% python3 -q
>>> import numpy as np
>>> import numpy.linalg as la
>>> np.set_printoptions(precision=3, suppress=True, linewidth=200)
>>> X = np.load("m.npy")
>>> print(X)
[[3 0 0 0]
 [2 0 0 0]
 [3 3 0 0]
 [1 2 3 1]]
>>> # rows and columns are dependent
>>> print(np.argsort(-la.norm(X, axis=0).round(6), kind="stable")[:3])
[0 1 2]
>>> mat = np.load("x.npy")
>>> print(mat)
[[-2.98  5.   -8.   -2.  ]
 [-8.   -2.98  5.    9.  ]
 [-1.   -8.   -6.98 -6.  ]
 [-3.    5.   -8.   -1.98]]
>>> print(np.abs(mat).max())
9.0
>>> la.rank(mat)
Traceback (most recent call last):
  File "<python-input-10>", line 1, in <module>
    la.rank(mat)
    ^^^^^^^
AttributeError: module 'numpy.linalg' has no attribute 'rank'
>>> print(mat.sum(axis=1))
[ -7.98   3.02 -21.98  -7.98]
>>> print(mat.mean(axis=0))
[-3.745 -0.245 -4.495 -0.245]
>>> print(np.round(la.norm(mat), 3))
23.074
>>> print(np.poly(mat))
[  1.     14.92   49.102 211.018  -4.24 ]
>>> print(np.round(la.eigvals(mat).sum().real, 3))
-14.92
>>> print(np.round(la.det(mat[::-1]), 3))
-4.24
>>> print(round(la.det(2 * mat), 3), round(la.det(mat), 3))
-67.842 -4.24
>>> print(la.eigvals(mat))
[  0.02 +0.j     -1.306+3.936j  -1.306-3.936j -12.328+0.j   ]
>>> M = np.load("block14.npy")
>>> print(M)
[[ 0  0  0  0 -1 -2]
 [ 0  0  0 -1  1 -2]
 [ 0  0  0  0  0  2]
 [ 0 -1 -2  0  0  0]
 [-1  1 -2  0  0  0]
 [ 0  0  2  0  0  0]]
>>> O, evecs = la.qr(M[:, :2])[0], la.qr(M[:, 2:])[0]
>>> sv = la.svd(O.T @ evecs, compute_uv=False)
>>> print(sv.round(3) + 0)
[0.816 0.   ]
>>> print((sv > 0.9).sum())
0
>>> la.determinant(M)
Traceback (most recent call last):
  File "<python-input-25>", line 1, in <module>
    la.determinant(M)
    ^^^^^^^^^^^^^^
AttributeError: module 'numpy.linalg' has no attribute 'determinant'
>>> print(round(float(np.abs(la.eigvals(M)).max()), 3))
2.0
>>> M.inv()
Traceback (most recent call last):
  File "<python-input-27>", line 1, in <module>
    M.inv()
    ^^^^^
AttributeError: 'numpy.ndarray' object has no attribute 'inv'
>>> print(la.matrix_power(M, 4))
[[  2  -3  -6   0   0   0]
 [ -3   5 -22   0   0   0]
 [  0   0  16   0   0   0]
 [  0   0   0   2  -3  -6]
 [  0   0   0  -3   5 -22]
 [  0   0   0   0   0  16]]
>>> print(round(la.det(M), 3))
-4.0
>>> u = np.array([5, 2, 1, -2, -1, 3])
>>> M2 = M + np.outer(u, np.eye(6)[4])
>>> print(la.matrix_rank(la.inv(M2) - la.inv(M), tol=1e-8))
1
>>> print(M2)
[[ 0.  0.  0.  0.  4. -2.]
 [ 0.  0.  0. -1.  3. -2.]
 [ 0.  0.  0.  0.  1.  2.]
 [ 0. -1. -2.  0. -2.  0.]
 [-1.  1. -2.  0. -1.  0.]
 [ 0.  0.  2.  0.  3.  0.]]
>>> print(round(float(la.det(M2) / la.det(M)), 3), round(1 + la.solve(M, u)[4], 3))
-5.0 -5.0
>>> M2 = M / np.sqrt((M ** 2).mean(axis=1, keepdims=True))
>>> print(la.matrix_rank(M - M.mean(axis=1, keepdims=True)))
5
>>> Z = np.array([[2, 0, 2, 3], [1, 0, 1, -1], [1, -1, -1, 3]])
>>> feats = np.repeat(Z, 19 // 3, axis=0)
>>> rng = np.random.default_rng(113934)
>>> feats = feats + 0.3 * rng.normal(size=feats.shape)
>>> print(feats)
[[ 1.997  0.383  1.762  2.807]
 [ 2.171 -0.17   2.166  2.406]
 [ 1.651  0.174  2.215  3.107]
 [ 2.095 -0.423  2.067  3.022]
 [ 1.577  0.026  1.4    2.491]
 [ 2.204  0.309  2.296  2.908]
 [ 1.192 -0.066  1.248 -0.763]
 [ 0.271  0.166  0.938 -1.413]
 [ 1.386  0.106  0.952 -1.201]
 [ 0.387  0.032  0.703 -1.192]
 [ 0.722 -0.083  1.364 -1.277]
 [ 1.095  0.443  0.947 -1.158]
 [ 1.087 -1.051 -0.681  3.081]
 [ 1.348 -0.677 -1.116  3.111]
 [ 1.118 -0.478 -1.047  2.772]
 [ 1.192 -0.443 -0.666  3.43 ]
 [ 1.055 -1.249 -0.933  2.751]
 [ 1.37  -1.55  -0.801  3.048]]
>>> d = la.norm(feats[:, None] - feats[None], axis=-1)
>>> print(d.mean(axis=1).argmax())
7
>>> print(np.unravel_index(d.round(6).argmax(), d.shape))
(np.int64(7), np.int64(15))
>>> print(d.shape)
(18, 18)
>>> print(np.flatnonzero(d[15] < d.mean() / 2))
[12 13 14 15 16 17]
>>> print(d[:5, :5])
[[0.    0.812 0.677 0.893 0.732]
 [0.812 0.    0.939 0.678 0.992]
 [0.677 0.939 0.    0.764 1.035]
 [0.893 0.678 0.764 0.    1.094]
 [0.732 0.992 1.035 1.094 0.   ]]
>>> u = np.array([1, 2, 0, 2, 0])
>>> v = np.array([1, 1, 1, 1])
>>> E = u[:, None] + v[None, :]
>>> print(E)
[[2 2 2 2]
 [3 3 3 3]
 [1 1 1 1]
 [3 3 3 3]
 [1 1 1 1]]
>>> # columns 0 and 1 are equal
>>> Uu, sv, Vt = la.svd(E)
>>> print(np.argmax(sv[:-1] / (sv[1:] + 1e-6)) + 1)
1
>>> print(sv.round(3) + 0)
[9.798 0.    0.    0.   ]
>>> M2 = Uu[:, :1] @ np.diag(sv[:1]) @ Vt[:1]
>>> print(la.matrix_rank(E, rtol=0.05))
1
>>> print(la.matrix_rank(M2))
1
>>> print(round(np.abs(E - M2).max(), 3))
0.0
>>> print(M2)
[[2. 2. 2. 2.]
 [3. 3. 3. 3.]
 [1. 1. 1. 1.]
 [3. 3. 3. 3.]
 [1. 1. 1. 1.]]
>>> print(round(la.norm(E - M2, 2), 3), np.round(sv[1], 3))
0.0 0.0
>>> print(round(la.norm(E - M2) / la.norm(E), 3))
0.0
>>> u = np.array([-3, -3, 3])
>>> print(np.array([np.convolve(row, u, "same") for row in E]))
[[-12  -6  -6   0]
 [-18  -9  -9   0]
 [ -6  -3  -3   0]
 [-18  -9  -9   0]
 [ -6  -3  -3   0]]
>>> print(np.polyval(u, E[3]))
[-33 -33 -33 -33]
>>> rank = la.matrix_rank(E)
>>> print(rank)
1
>>> N = la.svd(E)[2][rank:].T
>>> print(np.round(E @ N, 3) + 0)
[[0. 0. 0.]
 [0. 0. 0.]
 [0. 0. 0.]
 [0. 0. 0.]
 [0. 0. 0.]]
>>> print(np.allclose(E @ N, 0))
True
>>> print([int(la.matrix_rank(E[:i])) for i in range(1, len(E) + 1)])
[1, 1, 1, 1, 1]
>>> print([int(la.matrix_rank(E[:, :j + 1])) for j in range(4)])
[1, 1, 1, 1]
>>> print(la.matrix_rank(E.T @ E), la.matrix_rank(E @ E.T))
1 1
>>> print(N.shape)
(4, 3)
>>> F = np.loadtxt("data.csv", delimiter=",")
>>> print(F)
[[-1.219  1.049 -2.532]
 [-0.804 -2.878 -0.268]
 [ 2.464  0.086 -1.709]
 [ 0.624  1.637 -2.436]
 [-0.681  2.63   1.272]
 [-0.81   0.281  2.875]
 [-2.479  0.052 -1.689]
 [-2.804 -0.001  1.067]
 [ 2.688  0.926 -0.957]
 [ 2.099 -1.588  1.44 ]
 [ 1.687  2.05  -1.396]
 [ 0.595  1.498  2.53 ]
 [-2.015  0.96   2.004]
 [-0.423 -1.277 -2.681]
 [-1.588 -1.109 -2.291]]
>>> w1 = np.array([[-1, 2, -3, 1], [-1, -3, -1, -3], [1, -2, 1, -1]])
>>> coef = np.array([8, -5, 2, -5])
>>> act = np.maximum(F @ w1 + coef, 0)
>>> print(la.matrix_rank(act))
4
>>> Z = np.array([[3, 1, 2], [2, 2, 0], [1, 1, 4], [2, 3, 0]])
>>> print((act @ Z).round(6).argmax(axis=1))
[2 0 0 0 2 2 2 2 0 0 0 0 2 0 2]
>>> theta = np.radians(30)
>>> r_ = np.eye(4)
>>> r_[2, 2] = r_[3, 3] = np.cos(theta)
>>> r_[2, 3], r_[3, 2] = -np.sin(theta), np.sin(theta)
>>> print(r_)
[[ 1.     0.     0.     0.   ]
 [ 0.     1.     0.     0.   ]
 [ 0.     0.     0.866 -0.5  ]
 [ 0.     0.     0.5    0.866]]
>>> M2 = mat @ r_.T
>>> print(round(float(la.det(r_)), 3), round(np.trace(r_), 3))
1.0 3.732
>>> arr = np.load("test17.npy")
>>> print(arr)
[[ 3.  0.  0.  0.  0.]
 [ 0.  3.  0.  0.  0.]
 [ 0.  0.  4.  1.  4.]
 [ 0.  0.  1.  4.  4.]
 [ 0.  0.  4.  4. 19.]]
>>> # equal to its transpose
>>> w, evecs = la.eigh(arr)
>>> x0 = np.array([6, 2, 5, 2, -6])
>>> print(round(float(x0 @ arr @ x0 / (x0 @ x0)), 3), np.round(w[0], 3), round(float(w[-1]), 3))
5.752 3.0 21.0
>>> print(x0 @ arr @ x0)
604.0
>>> print(evecs * np.maximum(w, 0) @ evecs.T)
[[ 3.  0.  0.  0.  0.]
 [ 0.  3.  0.  0.  0.]
 [ 0.  0.  4.  1.  4.]
 [ 0.  0.  1.  4.  4.]
 [ 0.  0.  4.  4. 19.]]
